>>> import numpy as np
>>> from numpy import linalg as LA
>>> np.set_printoptions(precision=3, suppress=True, linewidth=100, floatmode="fixed")
>>> arr = np.loadtxt("w.csv", delimiter=",")
>>> print(arr)
[[ 7.000  4.000  0.000  4.000]
 [ 5.000  5.000  4.000  0.000]
 [12.000  9.000  4.000  4.000]
 [ 0.000  0.000  0.000  0.000]
 [ 0.000  0.000  0.000  0.000]
 [ 1.000  2.000  0.000  0.000]
 [ 3.000  4.000  0.000  3.000]
 [ 5.000  5.000  4.000  0.000]
 [ 0.000  0.000  0.000  0.000]
 [ 5.000  2.000  0.000  1.000]
 [ 8.000  6.000  0.000  4.000]
 [ 0.000  0.000  0.000  0.000]
 [ 4.000  3.000  4.000  0.000]
 [ 8.000  6.000  0.000  4.000]
 [ 5.000  5.000  4.000  0.000]
 [ 6.000  4.000  0.000  1.000]
 [ 1.000  2.000  0.000  0.000]
 [ 0.000  0.000  0.000  0.000]
 [ 6.000  4.000  0.000  1.000]
 [ 0.000  0.000  0.000  0.000]
 [11.000  7.000  4.000  4.000]
 [ 8.000  6.000  0.000  4.000]
 [ 3.000  4.000  0.000  3.000]
 [ 4.000  3.000  4.000  0.000]
 [ 5.000  5.000  4.000  0.000]
 [ 0.000  0.000  0.000  0.000]]
>>> rng = np.random.default_rng(84)
>>> labels = rng.permutation(4)
>>> out = arr[:, labels] * rng.choice([-1, 1], 4)
>>> print(out)
[[ 7.000  4.000  4.000  0.000]
 [ 5.000  0.000  5.000  4.000]
 [12.000  4.000  9.000  4.000]
 [ 0.000  0.000  0.000  0.000]
 [ 0.000  0.000  0.000  0.000]
 [ 1.000  0.000  2.000  0.000]
 [ 3.000  3.000  4.000  0.000]
 [ 5.000  0.000  5.000  4.000]
 [ 0.000  0.000  0.000  0.000]
 [ 5.000  1.000  2.000  0.000]
 [ 8.000  4.000  6.000  0.000]
 [ 0.000  0.000  0.000  0.000]
 [ 4.000  0.000  3.000  4.000]
 [ 8.000  4.000  6.000  0.000]
 [ 5.000  0.000  5.000  4.000]
 [ 6.000  1.000  4.000  0.000]
 [ 1.000  0.000  2.000  0.000]
 [ 0.000  0.000  0.000  0.000]
 [ 6.000  1.000  4.000  0.000]
 [ 0.000  0.000  0.000  0.000]
 [11.000  4.000  7.000  4.000]
 [ 8.000  4.000  6.000  0.000]
 [ 3.000  3.000  4.000  0.000]
 [ 4.000  0.000  3.000  4.000]
 [ 5.000  0.000  5.000  4.000]
 [ 0.000  0.000  0.000  0.000]]
>>> U, _, vt = LA.svd(arr.T @ out)
>>> print(labels)
[0 3 1 2]
>>> print(np.round(LA.lstsq(arr, out)[0], 3) + 0)
[[1.000 0.000 0.000 0.000]
 [0.000 0.000 1.000 0.000]
 [0.000 0.000 0.000 1.000]
 [0.000 1.000 0.000 0.000]]
>>> out = np.c_[arr[:, :3] @ np.array([[-6, -1, 3], [3, -2, 6], [-9, -8, 8]]), np.array([0, -6, -2, 1, 7, 1, -1, 0, -7, 5, -9, 2, 8, 3, 5, 0, -7, -8, -9, 1, -1, -5, -5, 6, 1, -4])]
>>> print(out)
[[-30.000 -15.000  45.000   0.000]
 [-51.000 -47.000  77.000  -6.000]
 [-81.000 -62.000 122.000  -2.000]
 [  0.000   0.000   0.000   1.000]
 [  0.000   0.000   0.000   7.000]
 [  0.000  -5.000  15.000   1.000]
 [ -6.000 -11.000  33.000  -1.000]
 [-51.000 -47.000  77.000   0.000]
 [  0.000   0.000   0.000  -7.000]
 [-24.000  -9.000  27.000   5.000]
 [-30.000 -20.000  60.000  -9.000]
 [  0.000   0.000   0.000   2.000]
 [-51.000 -42.000  62.000   8.000]
 [-30.000 -20.000  60.000   3.000]
 [-51.000 -47.000  77.000   5.000]
 [-24.000 -14.000  42.000   0.000]
 [  0.000  -5.000  15.000  -7.000]
 [  0.000   0.000   0.000  -8.000]
 [-24.000 -14.000  42.000  -9.000]
 [  0.000   0.000   0.000   1.000]
 [-81.000 -57.000 107.000  -1.000]
 [-30.000 -20.000  60.000  -5.000]
 [ -6.000 -11.000  33.000  -5.000]
 [-51.000 -42.000  62.000   6.000]
 [-51.000 -47.000  77.000   1.000]
 [  0.000   0.000   0.000  -4.000]]
>>> print(np.round(LA.norm(out - arr @ LA.lstsq(arr, out)[0], axis=0), 3) + 0)
[ 0.000  0.000  0.000 21.790]
>>> print(LA.matrix_rank(np.c_[arr, out]))
5
>>> print(LA.matrix_rank(out))
4
>>> print(np.round(LA.lstsq(arr, out[:, 0])[0], 3) + 0)
[-6.000  3.000 -9.000  0.000]
